$ ipython --no-banner

In [1]: import numpy as np

In [2]: import numpy.linalg as la

In [3]: np.set_printoptions(precision=2, suppress=True, linewidth=200, legacy="1.25")

In [4]: def tidy(a):
   ...:     return np.round(a, 2) + 0
   ...: 

In [5]: arr = np.cumsum(np.array([[-2, -2, 2, -2],
   ...:     [0, 0, 1, 1],
   ...:     [-1, 1, -2, -2],
   ...:     [0, 2, 1, 2],
   ...:     [-2, 0, 2, -2],
   ...:     [1, 2, 0, 2],
   ...:     [-2, 0, 1, 0],
   ...:     [2, 0, 0, 2],
   ...:     [1, 2, 0, 1],
   ...:     [2, -1, -1, 0],
   ...:     [1, 1, 2, 2],
   ...:     [-1, 1, -2, 2],
   ...:     [-1, 2, 1, -2],
   ...:     [0, -1, 1, 0],
   ...:     [0, 2, 1, 1],
   ...:     [0, 2, 0, -2],
   ...:     [-1, -1, 1, -1],
   ...:     [2, 1, 1, 1],
   ...:     [-2, 2, 0, 2],
   ...:     [-1, -1, -2, 1],
   ...:     [-2, -1, -2, -2],
   ...:     [-2, -1, -1, 1],
   ...:     [-2, 0, 0, 1],
   ...:     [1, 0, -1, 2],
   ...:     [-2, 0, 2, 1],
   ...:     [1, 1, 0, 2],
   ...:     [-2, -2, -1, -1],
   ...:     [0, 2, -2, 0],
   ...:     [1, 0, 0, 0],
   ...:     [2, 0, 0, 2],
   ...:     [1, -1, 1, 2],
   ...:     [-2, 0, 1, 2],
   ...:     [-2, 1, 2, -2]]), axis=0)

In [6]: arr
Out[6]: 
array([[ -2,  -2,   2,  -2],
       [ -2,  -2,   3,  -1],
       [ -3,  -1,   1,  -3],
       [ -3,   1,   2,  -1],
       [ -5,   1,   4,  -3],
       [ -4,   3,   4,  -1],
       [ -6,   3,   5,  -1],
       [ -4,   3,   5,   1],
       [ -3,   5,   5,   2],
       [ -1,   4,   4,   2],
       [  0,   5,   6,   4],
       [ -1,   6,   4,   6],
       [ -2,   8,   5,   4],
       [ -2,   7,   6,   4],
       [ -2,   9,   7,   5],
       [ -2,  11,   7,   3],
       [ -3,  10,   8,   2],
       [ -1,  11,   9,   3],
       [ -3,  13,   9,   5],
       [ -4,  12,   7,   6],
       [ -6,  11,   5,   4],
       [ -8,  10,   4,   5],
       [-10,  10,   4,   6],
       [ -9,  10,   3,   8],
       [-11,  10,   5,   9],
       [-10,  11,   5,  11],
       [-12,   9,   4,  10],
       [-12,  11,   2,  10],
       [-11,  11,   2,  10],
       [ -9,  11,   2,  12],
       [ -8,  10,   3,  14],
       [-10,  10,   4,  16],
       [-12,  11,   6,  14]])

In [7]: C2 = arr.T @ arr

In [8]: (arr @ arr.T).shape
Out[8]: (33, 33)

In [9]: la.matrix_rank(C2)
Out[9]: 4

In [10]: tidy(la.svd(arr, compute_uv=False) ** 2)
Out[10]: array([5590.5 ,  495.05,  223.01,   62.45])

In [11]: np.allclose(C2, C2.T)
Out[11]: True

In [12]: Ac = (arr - arr.mean(axis=0)) / arr.std(axis=0)

In [13]: np.argwhere(np.abs(Ac) > 2)
Out[13]: 
array([[ 0,  1],
       [ 1,  1],
       [17,  2],
       [18,  2],
       [31,  3]])

In [14]: Ac.std(axis=0)
Out[14]: array([1., 1., 1., 1.])

In [15]: c = la.lstsq(np.delete(Ac, 0, axis=1), Ac[:, 0])[0]

In [16]: tidy(c)
Out[16]: array([-0.4 ,  0.51, -0.41])

In [17]: tidy(1 - np.var(Ac[:, 0] - np.delete(Ac, 0, axis=1) @ c))
Out[17]: 0.65

In [18]: rng = np.random.default_rng(79919)

In [19]: labels = rng.permutation(4)

In [20]: other = arr[:, labels] * rng.choice([-1, 1], 4)

In [21]: other
Out[21]: 
array([[  2,   2,  -2,   2],
       [  2,   3,  -1,   2],
       [  3,   1,  -3,   1],
       [  3,   2,  -1,  -1],
       [  5,   4,  -3,  -1],
       [  4,   4,  -1,  -3],
       [  6,   5,  -1,  -3],
       [  4,   5,   1,  -3],
       [  3,   5,   2,  -5],
       [  1,   4,   2,  -4],
       [  0,   6,   4,  -5],
       [  1,   4,   6,  -6],
       [  2,   5,   4,  -8],
       [  2,   6,   4,  -7],
       [  2,   7,   5,  -9],
       [  2,   7,   3, -11],
       [  3,   8,   2, -10],
       [  1,   9,   3, -11],
       [  3,   9,   5, -13],
       [  4,   7,   6, -12],
       [  6,   5,   4, -11],
       [  8,   4,   5, -10],
       [ 10,   4,   6, -10],
       [  9,   3,   8, -10],
       [ 11,   5,   9, -10],
       [ 10,   5,  11, -11],
       [ 12,   4,  10,  -9],
       [ 12,   2,  10, -11],
       [ 11,   2,  10, -11],
       [  9,   2,  12, -11],
       [  8,   3,  14, -10],
       [ 10,   4,  16, -10],
       [ 12,   6,  14, -11]])

In [22]: Uu, _, Vt = la.svd(arr.T @ other)

In [23]: labels
Out[23]: array([0, 2, 3, 1])

In [24]: K = np.load("out10.npy")

In [25]: K
Out[25]: 
array([[-3,  0],
       [ 1,  1]])

In [26]: la.matrix_power(K - np.diag(np.diag(K)), 2)
Out[26]: 
array([[0, 0],
       [0, 0]])

In [27]: [int(la.matrix_rank(la.matrix_power(K, p))) for p in range(1, 3)]
Out[27]: [2, 2]

In [28]: np.einsum("ij,ji->", K, K)
Out[28]: 10

In [29]: tidy(la.eigvals(K))
Out[29]: array([ 1., -3.])

In [30]: np.poly(K)
Out[30]: array([ 1.,  2., -3.])

In [31]: np.kron(np.eye(2, dtype=int), K)
Out[31]: 
array([[-3,  0,  0,  0],
       [ 1,  1,  0,  0],
       [ 0,  0, -3,  0],
       [ 0,  0,  1,  1]])

In [32]: tidy(la.det(2 * K)), tidy(la.det(K))
Out[32]: (-12.0, -3.0)

In [33]: tidy(la.det(K[::-1]))
Out[33]: 3.0

In [34]: F = np.array([[7, 2, 7], [7, 8, 3], [7, 4, 8], [-7, -14, 1]])

In [35]: F
Out[35]: 
array([[  7,   2,   7],
       [  7,   8,   3],
       [  7,   4,   8],
       [ -7, -14,   1]])

In [36]: other = F + rng.integers(-2, 3, (4, 2)) @ rng.integers(-2, 3, (2, 3))

In [37]: other
Out[37]: 
array([[  7,   1,   6],
       [  9,   9,   0],
       [  8,   4,   6],
       [ -7, -13,   2]])

In [38]: la.matrix_rank(other - F, tol=1e-8)
Out[38]: 2

In [39]: X = np.array([[-3, 0, 0, 0], [0, 2, 0, 0], [0, 0, -2, 0], [0, 0, 0, -3]])

In [40]: X
Out[40]: 
array([[-3,  0,  0,  0],
       [ 0,  2,  0,  0],
       [ 0,  0, -2,  0],
       [ 0,  0,  0, -3]])

In [41]: tidy(la.norm(X, 2))
Out[41]: 3.0

In [42]: tidy(la.norm(X[0] - X[1]))
Out[42]: 3.61

In [43]: la.norm(X, axis=1).argmax()
Out[43]: 0

In [44]: tidy(la.norm(X, "nuc"))
Out[44]: 10.0

In [45]: tidy(la.norm(X, 1)), tidy(la.norm(X, np.inf))
Out[45]: (3.0, 3.0)

In [46]: tidy(la.norm(X) ** 2 / la.norm(X, 2) ** 2)
Out[46]: 2.89

In [47]: tidy(la.norm(X[0], 1)), tidy(la.norm(X[0], np.inf))
Out[47]: (3.0, 3.0)

In [48]: W0 = np.array([[5, 8, -7, -2, 0],
    ...:     [8, 13, -11, -2, -1],
    ...:     [-7, -11, 10, 4, -1],
    ...:     [-2, -2, 4, 8, -6],
    ...:     [0, -1, -1, -6, 5]])

In [49]: np.einsum("ij,ji->", W0, W0)
Out[49]: 975

In [50]: tidy(la.det(W0.T))
Out[50]: 0.0

In [51]: tidy(la.eigvals(W0).sum().real)
Out[51]: 41.0

In [52]: tidy(la.det(2 * W0)), tidy(la.det(W0))
Out[52]: (0.0, 0.0)

In [53]: vals, vecs = la.eigh(W0)

In [54]: x0 = np.array([3, 0, 2, 1, 3])

In [55]: tidy(vecs * np.abs(vals) @ vecs.T)
Out[55]: 
array([[  5.,   8.,  -7.,  -2.,   0.],
       [  8.,  13., -11.,  -2.,  -1.],
       [ -7., -11.,  10.,   4.,  -1.],
       [ -2.,  -2.,   4.,   8.,  -6.],
       [  0.,  -1.,  -1.,  -6.,   5.]])

In [56]: tidy(vecs * np.maximum(vals, 0) @ vecs.T)
Out[56]: 
array([[  5.,   8.,  -7.,  -2.,   0.],
       [  8.,  13., -11.,  -2.,  -1.],
       [ -7., -11.,  10.,   4.,  -1.],
       [ -2.,  -2.,   4.,   8.,  -6.],
       [  0.,  -1.,  -1.,  -6.,   5.]])

In [57]: tidy(x0 @ W0 @ x0 / (x0 @ x0)), tidy(vals[0]), tidy(vals[-1])
Out[57]: (0.43, 0.0, 28.7)

In [58]: feats = np.load("block17.npy")

In [59]: tidy(feats)
Out[59]: 
array([[ 4.57, -0.04,  7.22,  4.57, -1.64],
       [ 0.52, -1.96,  2.96,  0.52, -1.44],
       [ 2.7 , -0.03,  3.45,  2.7 ,  0.25],
       [ 1.46,  0.36,  0.19,  1.46,  2.26],
       [ 3.53,  0.62,  3.81,  3.53,  0.72],
       [ 1.71,  0.43,  0.57,  1.71,  2.14],
       [ 6.22,  3.3 ,  3.84,  6.22,  3.38],
       [-0.14, -0.92, -0.45, -0.14,  1.3 ],
       [-0.14, -1.06, -0.15, -0.14,  1.01],
       [ 2.41,  1.75, -0.68,  2.41,  4.09],
       [ 2.99, -0.16,  4.29,  2.99, -0.3 ],
       [ 2.05, -0.6 ,  3.3 ,  2.05, -0.25],
       [ 6.1 ,  1.6 ,  7.  ,  6.1 ,  0.1 ],
       [ 2.38,  1.66, -0.57,  2.38,  3.95],
       [ 3.54,  0.34,  4.41,  3.54,  0.14],
       [ 1.04,  0.35, -0.62,  1.04,  2.66],
       [ 6.27,  3.88,  2.79,  6.27,  4.49],
       [-0.27, -3.23,  3.93, -0.27, -3.2 ],
       [ 3.34,  0.95,  2.8 ,  3.34,  1.55],
       [ 0.85, -2.46,  4.62,  0.85, -2.77],
       [ 0.13, -2.06,  2.37,  0.13, -1.24],
       [ 2.95,  1.  ,  1.9 ,  2.95,  2.05],
       [ 1.08, -0.27,  0.71,  1.08,  1.37],
       [ 3.59,  0.69,  3.79,  3.59,  0.79],
       [ 0.8 , -0.73,  1.06,  0.8 ,  0.74],
       [ 4.  ,  0.88,  4.23,  4.  ,  0.77],
       [-0.24, -3.37,  4.25, -0.24, -3.49],
       [ 1.84,  0.7 ,  0.29,  1.84,  2.55]])

In [60]: Uu, sig, Vt = la.svd(feats)

In [61]: vecs = Vt[:(sig > 1e-8).sum()]

In [62]: x0 = feats[17] + -2 * feats[27] + rng.integers(2) * np.eye(5)[3]

In [63]: tidy(x0)
Out[63]: array([-3.95, -4.63,  3.35, -2.95, -8.3 ])

In [64]: tidy(np.diag(vecs.T @ vecs))
Out[64]: array([0.34, 0.84, 0.64, 0.34, 0.84])

In [65]: la.matrix_rank(np.vstack([feats, x0]))
Out[65]: 4

In [66]: tidy(la.norm(x0 - vecs.T @ vecs @ x0))
Out[66]: 0.81

In [67]: np.allclose(vecs.T @ vecs @ x0, x0)
Out[67]: False

In [68]: labels = feats[:, 4] > np.median(feats[:, 4])

In [69]: f = feats[labels].mean(axis=0) - feats[~labels].mean(axis=0)

In [70]: tidy((((feats - feats.mean(axis=0)) @ f > 0) == labels).mean())
Out[70]: 0.93

In [71]: M = np.load("arr.npy")

In [72]: M
Out[72]: 
array([[-1,  0, -4],
       [ 4,  5,  1],
       [-1,  0, -4],
       [ 1,  2, -2],
       [ 1,  2, -2],
       [ 4,  5,  1]])

In [73]: Uu, sig, Vt = la.svd(M)

In [74]: tidy(sig)
Out[74]: array([9.69, 6.49, 0.  ])

In [75]: np.argmax(sig[:-1] / (sig[1:] + 1e-6)) + 1
Out[75]: 2

In [76]: other = Uu[:, :2] @ np.diag(sig[:2]) @ Vt[:2]

In [77]: tidy(la.norm(M - other) / la.norm(M))
Out[77]: 0.0

In [78]: tidy(other)
Out[78]: 
array([[-1.,  0., -4.],
       [ 4.,  5.,  1.],
       [-1.,  0., -4.],
       [ 1.,  2., -2.],
       [ 1.,  2., -2.],
       [ 4.,  5.,  1.]])

In [79]: tidy(la.norm(M - other, 2)), tidy(sig[2])
Out[79]: (0.0, 0.0)

In [80]: la.matrix_rank(other)
Out[80]: 2

In [81]: tidy(np.abs(M - other).max())
Out[81]: 0.0

In [82]: tidy(np.trace(la.pinv(M) @ M))
Out[82]: 2.0

In [83]: la.lstsq(M[:-1].T, M[-1])[2]
Out[83]: 2

In [84]: np.allclose(M[:-1].T @ la.lstsq(M[:-1].T, M[-1])[0], M[-1])
Out[84]: True

In [85]: np.unique(M.round(6), axis=0).shape
Out[85]: (3, 3)

In [86]: [round(float(x), 2) for x in la.svd(M, compute_uv=False)[:3]]
Out[86]: [9.69, 6.49, 0.0]

In [87]: rank = la.matrix_rank(M)

In [88]: rank
Out[88]: 2

In [89]: N = la.svd(M)[2][rank:].T

In [90]: N.shape
Out[90]: (3, 1)

In [91]: [int(la.matrix_rank(np.delete(M, i, axis=0))) for i in range(6)]
Out[91]: [2, 2, 2, 2, 2, 2]

In [92]: [int(la.matrix_rank(M[:i])) for i in range(1, len(M) + 1)]
Out[92]: [1, 2, 2, 2, 2, 2]

In [93]: Uu, sig, Vt = la.svd(M, full_matrices=False)

In [94]: (sig > 1e-8).sum()
Out[94]: 2

In [95]: tidy(Uu.T @ M @ Vt.T)
Out[95]: 
array([[9.69, 0.  , 0.  ],
       [0.  , 6.49, 0.  ],
       [0.  , 0.  , 0.  ]])

In [96]: data = np.loadtxt("x.csv", delimiter=",")

In [97]: data
Out[97]: 
array([[-40.6 ,   0.53,  41.01, -21.65,  61.23],
       [-39.76,   1.22,  37.55, -21.11,  59.49],
       [-38.99,  -0.38,  38.61, -21.26,  59.78],
       [-41.71,   0.54,  39.03, -18.3 ,  59.99],
       [-39.17,   0.72,  41.18, -20.09,  59.39],
       [-39.77,  -0.88,  39.64, -20.81,  60.32],
       [-39.47,   0.75,  40.81, -20.44,  60.55],
       [-39.78,   1.88,  39.35, -19.57,  58.61],
       [-37.54,  -0.5 ,  41.53, -18.31,  60.99],
       [-39.5 ,   1.21,  41.14, -18.71,  59.05],
       [-39.76,  -0.08,  40.5 , -19.94,  61.23],
       [-40.78,  -0.15,  41.61, -21.08,  60.65],
       [-38.28,  -0.09,  38.77, -20.1 ,  59.43],
       [-39.83,   1.66,  41.02, -20.23,  58.9 ],
       [-40.63,  -1.34,  40.82, -20.56,  60.02],
       [-41.76,   0.38,  39.55, -21.1 ,  61.3 ]])

In [98]: cent = data[[2, 13]].astype(float)

In [99]: for _ in range(4):
    ...:     labels = la.norm(data[:, None] - cent, axis=-1).argmin(axis=1)
    ...:     cent = np.array([data[labels == j].mean(axis=0) for j in range(2)])
    ...: 

In [100]: labels
Out[100]: array([0, 0, 0, 1, 1, 0, 1, 1, 1, 1, 1, 1, 0, 1, 0, 0])

In [101]: np.bincount(labels)
Out[101]: array([7, 9])

In [102]: x0 = np.array([3, 1, 2, 0, 0])

In [103]: rhs = data @ x0

In [104]: tidy(la.pinv(data) @ data)
Out[104]: 
array([[1., 0., 0., 0., 0.],
       [0., 1., 0., 0., 0.],
       [0., 0., 1., 0., 0.],
       [0., 0., 0., 1., 0.],
       [0., 0., 0., 0., 1.]])

In [105]: tidy(la.lstsq(data, rhs)[0])
Out[105]: array([3., 1., 2., 0., 0.])

In [106]: rhs = rhs + 0.02 * rng.normal(size=16)

In [107]: tidy(rhs)
Out[107]: array([-39.21, -42.94, -40.08, -46.54, -34.42, -40.91, -36.09, -38.78, -30.07, -35.02, -38.34, -39.26, -37.36, -35.81, -41.57, -45.76])

In [108]: c, *_ = la.lstsq(data, rhs)

In [109]: tidy(data.T @ (rhs - data @ c))
Out[109]: array([0., 0., 0., 0., 0.])

In [110]: c.round()
Out[110]: array([ 3.,  1.,  2., -0.,  0.])

In [111]: [round(float(la.norm(la.solve(data.T @ data + lam * np.eye(5), data.T @ rhs))), 2) for lam in (0, 1, 10, 100)]
Out[111]: [3.73, 3.5, 2.38, 0.76]

In [112]: tidy(la.norm(rhs - data @ c))
Out[112]: 0.07
